% python3 -q
>>> import numpy as np
>>> np.set_printoptions(precision=2, suppress=True, linewidth=200)
>>> rnd = lambda a: np.round(a, 2) + 0
>>> A = np.load("layer10.npy")
>>> print(A)
[[ 5  6  7]
 [ 8  9 10]
 [11 12 13]
 [14 15 16]
 [17 18 19]
 [20 21 22]
 [23 24 25]
 [26 27 28]
 [29 30 31]]
>>> print(rnd(np.linalg.norm(A, 2) / np.linalg.norm(A)))
1.0
>>> print(np.linalg.matrix_rank(A, rtol=0.1))
1
>>> B = np.array([[-1, 1, 0, 2, 0, 2, -1],
...     [2, 0, 1, -1, -2, 0, -1],
...     [-2, 0, -2, 0, 1, 1, 1],
...     [1, 0, 1, 0, 0, 0, -1],
...     [1, 1, 0, 1, -2, 0, -2],
...     [-2, -1, 1, 2, 0, 0, 0],
...     [2, 1, -2, 0, 1, 2, 1]])
>>> F = B + B.T
>>> print(F)
[[-2  3 -2  3  1  0  1]
 [ 3  0  1 -1 -1 -1  0]
 [-2  1 -4  1  1  2 -1]
 [ 3 -1  1  0  1  2 -1]
 [ 1 -1  1  1 -4  0 -1]
 [ 0 -1  2  2  0  0  2]
 [ 1  0 -1 -1 -1  2  2]]
>>> vals, vecs = np.linalg.eigh(F)
>>> print((vals > 1e-8).sum(), (vals < -1e-8).sum())
3 4
>>> print(rnd(vecs @ np.diag(vals) @ vecs.T))
[[-2.  3. -2.  3.  1.  0.  1.]
 [ 3.  0.  1. -1. -1. -1.  0.]
 [-2.  1. -4.  1.  1.  2. -1.]
 [ 3. -1.  1.  0.  1.  2. -1.]
 [ 1. -1.  1.  1. -4.  0. -1.]
 [ 0. -1.  2.  2.  0.  0.  2.]
 [ 1.  0. -1. -1. -1.  2.  2.]]
>>> B = A / np.sqrt((A ** 2).mean(axis=1, keepdims=True))
>>> print(np.linalg.matrix_rank(A - A.mean(axis=1, keepdims=True)))
1
>>> print(rnd(B[4]))
[0.94 1.   1.05]
>>> Uu, s, Vt = np.linalg.svd(A)
>>> print(rnd(s))
[101.9    1.68   0.  ]
>>> B = Uu[:, :2] @ np.diag(s[:2]) @ Vt[:2]
>>> print(np.linalg.matrix_rank(B))
2
>>> print(rnd(np.abs(A - B).max()))
0.0
>>> print(np.linalg.matrix_rank(A, rtol=0.05))
1
>>> J = np.load("run2.npy")
>>> print(rnd(J))
[[ 0.98  0.13  0.13  0.06  0.02]
 [ 0.13  0.1  -0.9  -0.39 -0.13]
 [ 0.13 -0.9   0.1  -0.39 -0.13]
 [ 0.06 -0.39 -0.39  0.83 -0.06]
 [ 0.02 -0.13 -0.13 -0.06  0.98]]
>>> B = np.array([[0, -1], [2, -3]])
>>> Z = np.kron(B, J)
>>> print(rnd(np.linalg.norm(Z, 2)), rnd(np.linalg.norm(B, 2) * np.linalg.norm(J, 2)))
3.7 3.7
>>> print(Z.shape)
(10, 10)
>>> print(np.linalg.matrix_rank(Z))
10
>>> print(rnd(np.linalg.det(J)))
-1.0
>>> print(rnd(np.linalg.matrix_power(J, 4)))
[[1. 0. 0. 0. 0.]
 [0. 1. 0. 0. 0.]
 [0. 0. 1. 0. 0.]
 [0. 0. 0. 1. 0.]
 [0. 0. 0. 0. 1.]]
>>> print(rnd((J + J.T) / 2))
[[ 0.98  0.13  0.13  0.06  0.02]
 [ 0.13  0.1  -0.9  -0.39 -0.13]
 [ 0.13 -0.9   0.1  -0.39 -0.13]
 [ 0.06 -0.39 -0.39  0.83 -0.06]
 [ 0.02 -0.13 -0.13 -0.06  0.98]]
>>> print(rnd(np.abs(np.linalg.eigvals(J)).max()))
1.0
>>> print(rnd(np.linalg.det(J[::-1])))
-1.0
>>> print(rnd(np.linalg.eigvals(J)))
[ 1. -1.  1.  1.  1.]
>>> x = np.array([-5, 3, -3, 2, 5])
>>> print(rnd(np.einsum("ij,j->i", J, x)))
[-4.71  0.94 -5.06  1.12  4.71]
>>> print(rnd(J * x))
[[-4.91  0.39 -0.39  0.11  0.09]
 [-0.64  0.3   2.7  -0.77 -0.64]
 [-0.64 -2.7  -0.3  -0.77 -0.64]
 [-0.28 -1.16  1.16  1.67 -0.28]
 [-0.09 -0.39  0.39 -0.11  4.91]]
>>> print(rnd(J @ x))
[-4.71  0.94 -5.06  1.12  4.71]
>>> print(rnd((J * x).sum(axis=1)))
[-4.71  0.94 -5.06  1.12  4.71]
>>> print(np.sign((J @ x).round(6)))
[-1.  1. -1.  1.  1.]
>>> print(rnd(J @ np.ones(5)))
[ 1.31 -1.18 -1.18  0.06  0.69]
>>> print(rnd(J @ np.eye(5)[0]))
[0.98 0.13 0.13 0.06 0.02]
>>> print(np.linalg.norm(J @ x) <= np.linalg.norm(J, 2) * np.linalg.norm(x) + 1e-9)
True
>>> E = np.load("test11.npy")
>>> print(E)
[[2 2 3 2 5 0 1 1 5]
 [5 5 2 4 1 5 3 2 1]
 [5 0 3 2 3 2 1 1 1]
 [1 3 4 5 5 4 1 3 4]
 [2 4 1 4 3 4 0 2 3]
 [5 5 0 3 5 3 5 0 5]
 [5 1 2 0 4 3 4 5 3]
 [1 3 4 5 5 4 1 3 4]
 [5 2 3 3 5 2 3 3 1]]
>>> # row 7 repeats row 3
>>> B = np.array([[1, -7],
...     [-8, 8],
...     [0, -5],
...     [1, -8],
...     [2, 1],
...     [-4, -9],
...     [9, 6],
...     [-2, 0],
...     [-5, 1]])
>>> print(np.einsum("ik,kj->ij", E, B))
[[-20 -13]
 [-31 -62]
 [  7 -74]
 [-41 -64]
 [-55 -49]
 [-14  -6]
 [  4 -33]
 [-41 -64]
 [ 10 -52]]
>>> print(rnd(np.linalg.norm(E, 2) / np.linalg.norm(E)))
0.9
>>> print(np.linalg.cond(E) > 100)
True
>>> print(np.argsort(-np.linalg.norm(E, axis=0).round(6), kind="stable")[:3])
[4 0 3]
>>> arr = np.load("data.npy")
>>> print(arr)
[[ 0  0  0  0  0  0  0 -1  0]
 [ 0  0  3  0  0  0  0  0  0]
 [ 0  0  0  0  0 -3  0  0  0]
 [ 0  0  0  0  2  0  0  0  0]
 [ 0  0  0  2  0  0  0  0  0]
 [-1  0  0  0  0  0  0  0  0]
 [ 0 -1  0  0  0  0  0  0  0]
 [ 0  0  0  0  0  0  0  0 -2]
 [ 0  0  0  0  0  0 -3  0  0]]
>>> print(rnd(np.linalg.norm(arr, axis=0)))
[1. 1. 3. 2. 2. 3. 3. 1. 2.]
>>> print(arr[:, 8] @ arr[:, 2])
0
>>> print(arr.T @ arr)
[[1 0 0 0 0 0 0 0 0]
 [0 1 0 0 0 0 0 0 0]
 [0 0 9 0 0 0 0 0 0]
 [0 0 0 4 0 0 0 0 0]
 [0 0 0 0 4 0 0 0 0]
 [0 0 0 0 0 9 0 0 0]
 [0 0 0 0 0 0 9 0 0]
 [0 0 0 0 0 0 0 1 0]
 [0 0 0 0 0 0 0 0 4]]
>>> print(rnd(np.linalg.pinv(arr)))
[[ 0.    0.    0.    0.    0.   -1.    0.    0.    0.  ]
 [ 0.    0.    0.    0.    0.    0.   -1.    0.    0.  ]
 [ 0.    0.33  0.    0.    0.    0.    0.    0.    0.  ]
 [ 0.    0.    0.    0.    0.5   0.    0.    0.    0.  ]
 [ 0.    0.    0.    0.5   0.    0.    0.    0.    0.  ]
 [ 0.    0.   -0.33  0.    0.    0.    0.    0.    0.  ]
 [ 0.    0.    0.    0.    0.    0.    0.    0.   -0.33]
 [-1.    0.    0.    0.    0.    0.    0.    0.    0.  ]
 [ 0.    0.    0.    0.    0.    0.    0.   -0.5   0.  ]]
>>> print(rnd(np.linalg.svd(arr, compute_uv=False)))
[3. 3. 3. 2. 2. 2. 1. 1. 1.]
>>> Q, Rm = np.linalg.qr(arr)
>>> print(np.abs(np.diag(Rm)))
[1. 1. 3. 2. 2. 3. 3. 1. 2.]
>>> print(np.trace(Q @ Q.T))
9.0
>>> print(np.allclose(Rm.T @ Rm, arr.T @ arr))
True
>>> print(abs(Rm[0, 0]), rnd(np.linalg.norm(arr[:, 0])))
1.0 1.0
>>> print(Q.T @ Q)
[[1. 0. 0. 0. 0. 0. 0. 0. 0.]
 [0. 1. 0. 0. 0. 0. 0. 0. 0.]
 [0. 0. 1. 0. 0. 0. 0. 0. 0.]
 [0. 0. 0. 1. 0. 0. 0. 0. 0.]
 [0. 0. 0. 0. 1. 0. 0. 0. 0.]
 [0. 0. 0. 0. 0. 1. 0. 0. 0.]
 [0. 0. 0. 0. 0. 0. 1. 0. 0.]
 [0. 0. 0. 0. 0. 0. 0. 1. 0.]
 [0. 0. 0. 0. 0. 0. 0. 0. 1.]]
>>> data = np.array([[0, -3, 0, 0],
...     [0, 0, 0, 0],
...     [0, 0, 0, 0],
...     [0, 0, 0, 0],
...     [0, 0, 1, 0],
...     [0, 0, 3, 0]])
>>> rank = np.linalg.matrix_rank(data)
>>> print(rank)
2
>>> ns = np.linalg.svd(data)[2][rank:].T
>>> print(ns @ ns.T)
[[1. 0. 0. 0.]
 [0. 0. 0. 0.]
 [0. 0. 0. 0.]
 [0. 0. 0. 1.]]
>>> print(np.linalg.matrix_power(F, 4))
[[1459 -888 1299 -692 -708 -159 -110]
 [-888  611 -884  432  488  142   74]
 [1299 -884 1495 -542 -736 -383   -8]
 [-692  432 -542  498  275   70  115]
 [-708  488 -736  275  666  176   53]
 [-159  142 -383   70  176  261  -14]
 [-110   74   -8  115   53  -14  166]]
>>> print((F + F.T) / 2)
[[-2.  3. -2.  3.  1.  0.  1.]
 [ 3.  0.  1. -1. -1. -1.  0.]
 [-2.  1. -4.  1.  1.  2. -1.]
 [ 3. -1.  1.  0.  1.  2. -1.]
 [ 1. -1.  1.  1. -4.  0. -1.]
 [ 0. -1.  2.  2.  0.  0.  2.]
 [ 1.  0. -1. -1. -1.  2.  2.]]
>>> print(np.allclose(F, F.T))
True
>>> print(rnd(np.sort(np.abs(np.linalg.eigvals(F)))))
[0.63 2.6  3.04 3.68 4.03 4.66 8.  ]
>>> print(rnd(np.abs(np.linalg.eigvals(F)).max()))
8.0
>>> print([round(float(x), 2) for x in np.linalg.svd(data, compute_uv=False)[:3]])
[3.16, 3.0, 0.0]
>>> print(np.linalg.cond(data) > 100)
True
>>> print(rnd(np.linalg.norm(data, 2) / np.linalg.norm(data)))
0.73
>>> print(np.linalg.matrix_rank(data, rtol=0.1))
2
>>> Uu, s, Vt = np.linalg.svd(data)
>>> print(rnd(s))
[3.16 3.   0.   0.  ]
>>> B = Uu[:, :2] @ np.diag(s[:2]) @ Vt[:2]
>>> print(B)
[[ 0. -3.  0.  0.]
 [ 0.  0.  0.  0.]
 [ 0.  0.  0.  0.]
 [ 0.  0.  0.  0.]
 [ 0.  0.  1.  0.]
 [ 0.  0.  3.  0.]]
>>> print(np.linalg.matrix_rank(B))
2
>>> print(rnd(np.linalg.norm(data - B) / np.linalg.norm(data)))
0.0
>>> print(np.linalg.matrix_rank(data, rtol=0.05))
2
>>> Uu, s, Vt = np.linalg.svd(data, full_matrices=False)
>>> print(Vt @ Vt.T)
[[1. 0. 0. 0.]
 [0. 1. 0. 0.]
 [0. 0. 1. 0.]
 [0. 0. 0. 1.]]
>>> print(rnd(s))
[3.16 3.   0.   0.  ]
>>> print(Uu.T @ Uu)
[[1. 0. 0. 0.]
 [0. 1. 0. 0.]
 [0. 0. 1. 0.]
 [0. 0. 0. 1.]]
>>> print(np.allclose(Uu * s @ Vt, data))
True
>>> m1 = np.load("mat.npy")
>>> print(m1)
[[ 0 -8  1  6  8 -4 -7]
 [ 0  0 -6  1 -3 -2  6]
 [ 0  0  0  7  3  4  3]
 [ 0  0  0  0 -9  2  3]
 [ 0  0  0  0  0 -7  6]
 [ 0  0  0  0  0  0 -5]
 [ 0  0  0  0  0  0  0]]
>>> ang = np.radians(45)
>>> Rm = np.eye(7)
>>> Rm[1, 1] = Rm[0, 0] = np.cos(ang)
>>> Rm[1, 0], Rm[0, 1] = -np.sin(ang), np.sin(ang)
>>> print(rnd(Rm))
[[ 0.71  0.71  0.    0.    0.    0.    0.  ]
 [-0.71  0.71  0.    0.    0.    0.    0.  ]
 [ 0.    0.    1.    0.    0.    0.    0.  ]
 [ 0.    0.    0.    1.    0.    0.    0.  ]
 [ 0.    0.    0.    0.    1.    0.    0.  ]
 [ 0.    0.    0.    0.    0.    1.    0.  ]
 [ 0.    0.    0.    0.    0.    0.    1.  ]]
>>> B = m1 @ Rm.T
>>> print(np.allclose(np.linalg.norm(m1, axis=1), np.linalg.norm(B, axis=1)))
True
>>> print(rnd(np.linalg.det(Rm)), rnd(np.trace(Rm)))
1.0 6.41
>>> print(np.allclose(m1 @ m1.T, B @ B.T))
True
>>> print(rnd(B))
[[-5.66 -5.66  1.    6.    8.   -4.   -7.  ]
 [ 0.    0.   -6.    1.   -3.   -2.    6.  ]
 [ 0.    0.    0.    7.    3.    4.    3.  ]
 [ 0.    0.    0.    0.   -9.    2.    3.  ]
 [ 0.    0.    0.    0.    0.   -7.    6.  ]
 [ 0.    0.    0.    0.    0.    0.   -5.  ]
 [ 0.    0.    0.    0.    0.    0.    0.  ]]
>>> print(rnd(np.abs(B - m1).max(axis=0)))
[5.66 2.34 0.   0.   0.   0.   0.  ]
>>> print(rnd(np.linalg.norm(B, 2) / np.linalg.norm(B)))
0.73
>>> print(np.argsort(-np.linalg.norm(B, axis=0).round(6), kind="stable")[:3])
[6 4 5]
>>> print(np.linalg.cond(B) > 100)
True
>>> M = np.loadtxt("w.csv", delimiter=",")
>>> print(rnd(M))
[[ 0.03 -0.03 -0.09 -0.03  0.09  0.03  0.09  0.03]
 [-0.03  0.03  0.09  0.03 -0.09 -0.03 -0.09 -0.03]
 [-0.09  0.09  0.28  0.09 -0.28 -0.09 -0.28 -0.09]
 [-0.03  0.03  0.09  0.03 -0.09 -0.03 -0.09 -0.03]
 [ 0.09 -0.09 -0.28 -0.09  0.28  0.09  0.28  0.09]
 [ 0.03 -0.03 -0.09 -0.03  0.09  0.03  0.09  0.03]
 [ 0.09 -0.09 -0.28 -0.09  0.28  0.09  0.28  0.09]
 [ 0.03 -0.03 -0.09 -0.03  0.09  0.03  0.09  0.03]]
>>> Uu, s, Vt = np.linalg.svd(M)
>>> vecs = Vt[:(s > 1e-8).sum()]
>>> rng = np.random.default_rng(11675)
>>> x = M[1] + 5 * M[6] + rng.integers(2) * np.eye(8)[3]
>>> print(rnd(x))
[ 0.44 -0.44 -1.31 -0.44  1.31  0.44  1.31  0.44]
>>> print(np.allclose(vecs.T @ vecs @ x, x))
True
>>> print(rnd(vecs.T @ vecs))
[[ 0.03 -0.03 -0.09 -0.03  0.09  0.03  0.09  0.03]
 [-0.03  0.03  0.09  0.03 -0.09 -0.03 -0.09 -0.03]
 [-0.09  0.09  0.28  0.09 -0.28 -0.09 -0.28 -0.09]
 [-0.03  0.03  0.09  0.03 -0.09 -0.03 -0.09 -0.03]
 [ 0.09 -0.09 -0.28 -0.09  0.28  0.09  0.28  0.09]
 [ 0.03 -0.03 -0.09 -0.03  0.09  0.03  0.09  0.03]
 [ 0.09 -0.09 -0.28 -0.09  0.28  0.09  0.28  0.09]
 [ 0.03 -0.03 -0.09 -0.03  0.09  0.03  0.09  0.03]]
>>> print(rnd(np.diag(vecs.T @ vecs)))
[0.03 0.03 0.28 0.03 0.28 0.03 0.28 0.03]
>>> ang = np.radians(60)
>>> Rm = np.eye(8)
>>> Rm[0, 0] = Rm[3, 3] = np.cos(ang)
>>> Rm[0, 3], Rm[3, 0] = -np.sin(ang), np.sin(ang)
>>> print(rnd(Rm))
[[ 0.5   0.    0.   -0.87  0.    0.    0.    0.  ]
 [ 0.    1.    0.    0.    0.    0.    0.    0.  ]
 [ 0.    0.    1.    0.    0.    0.    0.    0.  ]
 [ 0.87  0.    0.    0.5   0.    0.    0.    0.  ]
 [ 0.    0.    0.    0.    1.    0.    0.    0.  ]
 [ 0.    0.    0.    0.    0.    1.    0.    0.  ]
 [ 0.    0.    0.    0.    0.    0.    1.    0.  ]
 [ 0.    0.    0.    0.    0.    0.    0.    1.  ]]
>>> B = M @ Rm.T
>>> print(np.allclose(np.linalg.norm(M, axis=1), np.linalg.norm(B, axis=1)))
True
>>> print(rnd(np.linalg.svd(M, compute_uv=False)), rnd(np.linalg.svd(B, compute_uv=False)))
[1. 0. 0. 0. 0. 0. 0. 0.] [1. 0. 0. 0. 0. 0. 0. 0.]
>>> print(rnd(B))
[[ 0.04 -0.03 -0.09  0.01  0.09  0.03  0.09  0.03]
 [-0.04  0.03  0.09 -0.01 -0.09 -0.03 -0.09 -0.03]
 [-0.13  0.09  0.28 -0.03 -0.28 -0.09 -0.28 -0.09]
 [-0.04  0.03  0.09 -0.01 -0.09 -0.03 -0.09 -0.03]
 [ 0.13 -0.09 -0.28  0.03  0.28  0.09  0.28  0.09]
 [ 0.04 -0.03 -0.09  0.01  0.09  0.03  0.09  0.03]
 [ 0.13 -0.09 -0.28  0.03  0.28  0.09  0.28  0.09]
 [ 0.04 -0.03 -0.09  0.01  0.09  0.03  0.09  0.03]]
>>> print(rnd(np.linalg.det(Rm)), np.trace(Rm))
1.0 7.0
>>> print(np.allclose(M @ M.T, B @ B.T))
True
>>> print(rnd(np.abs(B - M).max(axis=0)))
[0.03 0.   0.   0.13 0.   0.   0.   0.  ]
>>> rank = np.linalg.matrix_rank(B)
>>> print(rank)
1
>>> ns = np.linalg.svd(B)[2][rank:].T
>>> print([int(np.linalg.matrix_rank(B[:, :j + 1])) for j in range(8)])
[1, 1, 1, 1, 1, 1, 1, 1]
>>> print([int(np.linalg.matrix_rank(B[:i])) for i in range(1, len(B) + 1)])
[1, 1, 1, 1, 1, 1, 1, 1]
>>> print([int(np.linalg.matrix_rank(np.delete(B, i, axis=0))) for i in range(8)])
[1, 1, 1, 1, 1, 1, 1, 1]
>>> print([round(float(x), 2) for x in np.linalg.svd(M, compute_uv=False)[:3]])
[1.0, 0.0, 0.0]
>>> print(np.linalg.cond(M) > 100)
True
>>> print(np.linalg.matrix_rank(M, rtol=0.1))
1
>>> print(rnd(np.linalg.norm(M, 2) / np.linalg.norm(M)))
1.0
>>> print(rnd(M @ np.linalg.pinv(M) @ M))
[[ 0.03 -0.03 -0.09 -0.03  0.09  0.03  0.09  0.03]
 [-0.03  0.03  0.09  0.03 -0.09 -0.03 -0.09 -0.03]
 [-0.09  0.09  0.28  0.09 -0.28 -0.09 -0.28 -0.09]
 [-0.03  0.03  0.09  0.03 -0.09 -0.03 -0.09 -0.03]
 [ 0.09 -0.09 -0.28 -0.09  0.28  0.09  0.28  0.09]
 [ 0.03 -0.03 -0.09 -0.03  0.09  0.03  0.09  0.03]
 [ 0.09 -0.09 -0.28 -0.09  0.28  0.09  0.28  0.09]
 [ 0.03 -0.03 -0.09 -0.03  0.09  0.03  0.09  0.03]]
>>> print(np.allclose(M[:-1].T @ np.linalg.lstsq(M[:-1].T, M[-1])[0], M[-1]))
True
>>> print(np.abs(np.diag(np.linalg.qr(M)[1])) > 1e-9)
[ True False False False False False False False]
>>> print(np.unique(M.round(6), axis=0).shape)
(4, 8)
